$ python -q
>>> import numpy as np
>>> np.set_printoptions(precision=3, suppress=True, linewidth=120)
>>> def tidy(a):
...     return np.round(a, 3) + 0
... 
>>> data = np.loadtxt("run9.csv", delimiter=",")
>>> print(data)
[[ 1.  2.  1.  5.]
 [ 2.  4.  2. 10.]
 [ 1.  2.  1.  5.]
 [ 5. 10.  5. 25.]]
>>> ev, evecs = np.linalg.eigh(data)
>>> x0 = np.array([2, 2, 1, 3])
>>> print(tidy(evecs * np.maximum(ev, 0) @ evecs.T))
[[ 1.  2.  1.  5.]
 [ 2.  4.  2. 10.]
 [ 1.  2.  1.  5.]
 [ 5. 10.  5. 25.]]
>>> print((np.sign(evecs[:, -1].round(6)) == np.sign(evecs[0, -1].round(6))).astype(int))
[1 1 1 1]
>>> print(tidy(np.linalg.eigvalsh(data[1:, 1:])))
[ 0.  0. 30.]
>>> print(tidy(evecs * np.abs(ev) @ evecs.T))
[[ 1.  2.  1.  5.]
 [ 2.  4.  2. 10.]
 [ 1.  2.  1.  5.]
 [ 5. 10.  5. 25.]]
>>> print(x0 @ data @ x0)
484.0
>>> print(tidy(x0 @ data @ x0 / (x0 @ x0)), tidy(ev[0]), ev[-1])
26.889 0.0 31.0
>>> other = data[0, 0] * data[1:] - np.outer(data[1:, 0], data[0])
>>> print(other)
[[0. 0. 0. 0.]
 [0. 0. 0. 0.]
 [0. 0. 0. 0.]]
>>> print(np.linalg.matrix_rank(other), np.linalg.matrix_rank(data))
0 1
>>> print(data.sum(axis=1))
[ 9. 18.  9. 45.]
>>> print(tidy(np.linalg.norm(data)))
31.0
>>> print(data.mean(axis=0))
[ 2.25  4.5   2.25 11.25]
>>> print(data.sum(axis=0))
[ 9. 18.  9. 45.]
>>> print(np.unravel_index(np.abs(data).argmax(), data.shape))
(np.int64(3), np.int64(3))
>>> print(np.abs(data).max())
25.0
>>> print(tidy(np.linalg.svd(data, compute_uv=False)))
[31.  0.  0.  0.]
>>> print(np.linalg.matrix_rank(data))
1
>>> print(data - data[0])
[[ 0.  0.  0.  0.]
 [ 1.  2.  1.  5.]
 [ 0.  0.  0.  0.]
 [ 4.  8.  4. 20.]]
>>> print(np.einsum("ii->", data))
31.0
>>> print(tidy(np.linalg.det(2 * data)), tidy(np.linalg.det(data)))
0.0 0.0
>>> print(np.kron(np.eye(2, dtype=int), data))
[[ 1.  2.  1.  5.  0.  0.  0.  0.]
 [ 2.  4.  2. 10.  0.  0.  0.  0.]
 [ 1.  2.  1.  5.  0.  0.  0.  0.]
 [ 5. 10.  5. 25.  0.  0.  0.  0.]
 [ 0.  0.  0.  0.  1.  2.  1.  5.]
 [ 0.  0.  0.  0.  2.  4.  2. 10.]
 [ 0.  0.  0.  0.  1.  2.  1.  5.]
 [ 0.  0.  0.  0.  5. 10.  5. 25.]]
>>> print(tidy(np.linalg.det(data[::-1])))
0.0
